In [1]: import numpy as np

In [2]: import numpy.linalg as la

In [3]: np.set_printoptions(precision=2, suppress=True, linewidth=140)

In [4]: X = np.array([[-2, -2, 2, -1, -1],
   ...:     [2, 1, -2, 1, -1],
   ...:     [-1, 2, 1, 1, -2],
   ...:     [1, 2, 1, 2, 0],
   ...:     [2, 2, -2, -2, -1],
   ...:     [1, 0, 2, -1, 2],
   ...:     [0, 1, 0, -2, 0],
   ...:     [-2, 0, 2, -2, -2],
   ...:     [-1, 0, 1, 2, -1],
   ...:     [0, 1, -2, -1, 1],
   ...:     [2, 1, 0, 1, 2],
   ...:     [-1, 1, -1, -2, -1]])

In [5]: vec = np.array([1, 1, 0, 1, 2])

In [6]: y = X @ vec

In [7]: print(np.round(la.solve(X.T @ X, X.T @ y), 2) + 0)
[1. 1. 0. 1. 2.]

In [8]: print(np.round(la.lstsq(X, y)[0], 2) + 0)
[1. 1. 0. 1. 2.]

In [9]: print(np.round(la.pinv(X) @ X, 2) + 0)
[[1. 0. 0. 0. 0.]
 [0. 1. 0. 0. 0.]
 [0. 0. 1. 0. 0.]
 [0. 0. 0. 1. 0.]
 [0. 0. 0. 0. 1.]]

In [10]: rng = np.random.default_rng(1353)

In [11]: y = y + 0.3 * rng.normal(size=12)

In [12]: print(y)
[-7.43  1.64 -1.64  4.84  0.41  3.89 -0.94 -7.98 -1.03  1.81  8.2  -4.01]

In [13]: beta, *_ = la.lstsq(X, y)

In [14]: print(round(la.norm(y - X @ beta), 2))
0.76

In [15]: print(beta)
[1.   1.09 0.01 0.98 2.  ]

In [16]: gram = X.T @ X

In [17]: print(gram)
[[ 25  11 -14   6  12]
 [ 11  21  -9   1  -3]
 [-14  -9  28   3  -2]
 [  6   1   3  30   3]
 [ 12  -3  -2   3  22]]

In [18]: print(la.eigvalsh(gram)[::-1])
[50.57 33.22 24.23 13.69  4.29]

In [19]: print(np.trace(gram), (X ** 2).sum())
126 126

In [20]: print(la.matrix_rank(gram))
5

In [21]: print(round(la.norm(X[0] - X[5]), 2))
4.69

In [22]: print(la.norm(X, axis=1))
[3.74 3.32 3.32 3.16 4.12 3.16 2.24 4.   2.65 2.65 3.16 2.83]

In [23]: print(round(float(la.norm(X, 2)), 2))
7.11

In [24]: print(la.norm(X, axis=0))
[5.   4.58 5.29 5.48 4.69]

In [25]: print(np.round(la.norm(X[0], 1), 2), round(float(la.norm(X[0], np.inf)), 2))
8.0 2.0
